In [1]: import numpy as np

In [2]: np.set_printoptions(precision=4, suppress=True, linewidth=120)

In [3]: rng = np.random.default_rng(88582)

In [4]: W0 = np.eye(16, dtype=int)[rng.permutation(16)] * np.array([3, 0, -1, 0, 1, 0, -3, 3, -1, -3, -2, 0, -3, -3, 1, -3])

In [5]: W0
Out[5]: 
array([[ 0,  0,  0,  0,  0,  0, -3,  0,  0,  0,  0,  0,  0,  0,  0,  0],
       [ 0,  0,  0,  0,  0,  0,  0,  0, -1,  0,  0,  0,  0,  0,  0,  0],
       [ 0,  0,  0,  0,  0,  0,  0,  0,  0,  0,  0,  0,  0,  0,  0, -3],
       [ 0,  0,  0,  0,  0,  0,  0,  0,  0,  0, -2,  0,  0,  0,  0,  0],
       [ 0,  0,  0,  0,  0,  0,  0,  0,  0,  0,  0,  0,  0,  0,  0,  0],
       [ 0,  0,  0,  0,  1,  0,  0,  0,  0,  0,  0,  0,  0,  0,  0,  0],
       [ 0,  0, -1,  0,  0,  0,  0,  0,  0,  0,  0,  0,  0,  0,  0,  0],
       [ 0,  0,  0,  0,  0,  0,  0,  0,  0,  0,  0,  0, -3,  0,  0,  0],
       [ 0,  0,  0,  0,  0,  0,  0,  0,  0, -3,  0,  0,  0,  0,  0,  0],
       [ 0,  0,  0,  0,  0,  0,  0,  0,  0,  0,  0,  0,  0,  0,  0,  0],
       [ 0,  0,  0,  0,  0,  0,  0,  3,  0,  0,  0,  0,  0,  0,  0,  0],
       [ 0,  0,  0,  0,  0,  0,  0,  0,  0,  0,  0,  0,  0,  0,  1,  0],
       [ 3,  0,  0,  0,  0,  0,  0,  0,  0,  0,  0,  0,  0,  0,  0,  0],
       [ 0,  0,  0,  0,  0,  0,  0,  0,  0,  0,  0,  0,  0, -3,  0,  0],
       [ 0,  0,  0,  0,  0,  0,  0,  0,  0,  0,  0,  0,  0,  0,  0,  0],
       [ 0,  0,  0,  0,  0,  0,  0,  0,  0,  0,  0,  0,  0,  0,  0,  0]])

In [6]: np.allclose(W0[:-1].T @ np.linalg.lstsq(W0[:-1].T, W0[-1])[0], W0[-1])
Out[6]: True

In [7]: np.round(np.trace(np.linalg.pinv(W0) @ W0), 4)
Out[7]: np.float64(12.0)

In [8]: np.unique(W0.round(6), axis=0).shape
Out[8]: (13, 16)

In [9]: def softmax(z):
   ...:     e = np.exp(z - z.max(axis=-1, keepdims=True))
   ...:     return e / e.sum(axis=-1, keepdims=True)
   ...: 

In [10]: softmax(W0).sum(axis=1)
Out[10]: array([1., 1., 1., 1., 1., 1., 1., 1., 1., 1., 1., 1., 1., 1., 1., 1.])

In [11]: softmax(W0[13])
Out[11]: 
array([0.0664, 0.0664, 0.0664, 0.0664, 0.0664, 0.0664, 0.0664, 0.0664, 0.0664, 0.0664, 0.0664, 0.0664, 0.0664, 0.0033,
       0.0664, 0.0664])

In [12]: np.round(softmax(10 * W0[13]), 4) + 0
Out[12]: 
array([0.0667, 0.0667, 0.0667, 0.0667, 0.0667, 0.0667, 0.0667, 0.0667, 0.0667, 0.0667, 0.0667, 0.0667, 0.0667, 0.    ,
       0.0667, 0.0667])

In [13]: att = W0 @ W0.T / np.sqrt(16)

In [14]: softmax(att)[13] @ W0
Out[14]: 
array([ 0.1225,  0.    , -0.0408,  0.    ,  0.0408,  0.    , -0.1225,  0.1225, -0.0408, -0.1225, -0.0817,  0.    ,
       -0.1225, -1.1623,  0.0408, -0.1225])

In [15]: softmax(att).round(6).argmax(axis=1)
Out[15]: array([ 0,  1,  2,  3,  0,  5,  6,  7,  8,  0, 10, 11, 12, 13,  0,  0])

In [16]: Uu, sig, Vh = np.linalg.svd(W0)

In [17]: np.argmax(sig[:-1] / (sig[1:] + 1e-6)) + 1
Out[17]: np.int64(12)

In [18]: sig
Out[18]: array([3., 3., 3., 3., 3., 3., 3., 2., 1., 1., 1., 1., 0., 0., 0., 0.])

In [19]: out = Uu[:, :12] @ np.diag(sig[:12]) @ Vh[:12]

In [20]: np.abs(W0 - out).max()
Out[20]: np.float64(0.0)

In [21]: round(np.linalg.norm(W0 - out, 2), 4), sig[12]
Out[21]: (np.float64(0.0), np.float64(0.0))

In [22]: K = np.loadtxt("test13.csv", delimiter=",")

In [23]: K
Out[23]: 
array([[ -6.,  -1.,   2.,   9.,  -6.,  -7.,   4.,  -5.,   3.,  -6.,   5.,   2.,   2.,   9.,   0.,  -5.],
       [  3.,  -9.,  -9.,  -5.,  -8.,  -7.,   0.,   8.,  -3., -12.,  -8.,   4.,  -2.,   0.,   4.,   3.],
       [ -8.,  -5.,   8.,  -8.,  -7.,  -1.,   0.,   3.,   6.,  -3.,  -8.,   1.,  -8.,  -1.,   7.,   7.],
       [  4.,  -5.,   0.,  -9.,  -9.,  -2.,  -1.,   5.,   4.,  12.,   5.,  -4.,  -5.,   9.,  -2.,   5.],
       [ -5.,   2.,   4.,   8.,   5.,   4.,  -7.,   2.,  -9., -18.,  -9.,   6.,  -9.,  -1.,  -8.,  -3.],
       [ -9.,  -3.,  -3.,   3.,   4.,   5.,   9.,   8.,  -4., -21.,   9.,   7.,   8.,  -4.,  -3.,   1.],
       [  2.,  -1.,   5.,  -1.,   8.,   8.,  -9.,   8.,   0.,  15.,   7.,  -5.,   2.,   8.,  -1.,  -2.]])

In [24]: K @ K
---------------------------------------------------------------------------
ValueError                                Traceback (most recent call last)
Cell In[24], line 1
----> 1 K @ K

ValueError: matmul: Input operand 1 has a mismatch in its core dimension 0, with gufunc signature (n?,k),(k,m?)->(n?,m?) (size 7 is different from 16)

In [25]: cov = K.T @ K

In [26]: (K @ K.T).shape
Out[26]: (7, 7)

In [27]: np.linalg.matrix_rank(cov)
Out[27]: np.int64(7)

In [28]: np.round(np.linalg.eigvalsh(cov)[::-1], 4) + 0
Out[28]: 
array([1904.2826,  983.3276,  621.0577,  472.1902,  359.2561,  288.2705,   83.6153,    0.    ,    0.    ,    0.    ,
          0.    ,    0.    ,    0.    ,    0.    ,    0.    ,    0.    ])

In [29]: np.allclose(cov, cov.T)
Out[29]: True

In [30]: vec = np.array([1, 3, 0, 3, 3, 2, 1, 2, 3, 1, 1, 1, 0, 3, 1, 1])

In [31]: a = np.maximum(K @ vec, 0)

In [32]: np.tanh(K @ vec)
Out[32]: array([ 1.    , -1.    , -1.    , -0.9999, -1.    ,  1.    ,  1.    ])

In [33]: K * (a > 1e-9)[:, None]
Out[33]: 
array([[ -6.,  -1.,   2.,   9.,  -6.,  -7.,   4.,  -5.,   3.,  -6.,   5.,   2.,   2.,   9.,   0.,  -5.],
       [  0.,  -0.,  -0.,  -0.,  -0.,  -0.,   0.,   0.,  -0.,  -0.,  -0.,   0.,  -0.,   0.,   0.,   0.],
       [ -0.,  -0.,   0.,  -0.,  -0.,  -0.,   0.,   0.,   0.,  -0.,  -0.,   0.,  -0.,  -0.,   0.,   0.],
       [  0.,  -0.,   0.,  -0.,  -0.,  -0.,  -0.,   0.,   0.,   0.,   0.,  -0.,  -0.,   0.,  -0.,   0.],
       [ -0.,   0.,   0.,   0.,   0.,   0.,  -0.,   0.,  -0.,  -0.,  -0.,   0.,  -0.,  -0.,  -0.,  -0.],
       [ -9.,  -3.,  -3.,   3.,   4.,   5.,   9.,   8.,  -4., -21.,   9.,   7.,   8.,  -4.,  -3.,   1.],
       [  2.,  -1.,   5.,  -1.,   8.,   8.,  -9.,   8.,   0.,  15.,   7.,  -5.,   2.,   8.,  -1.,  -2.]])

In [34]: K.T @ a
Out[34]: array([  27., -114.,  408.,   48.,  604.,  599., -618.,  644.,    8.,  996.,  690., -332.,  242.,  728., -102., -215.])
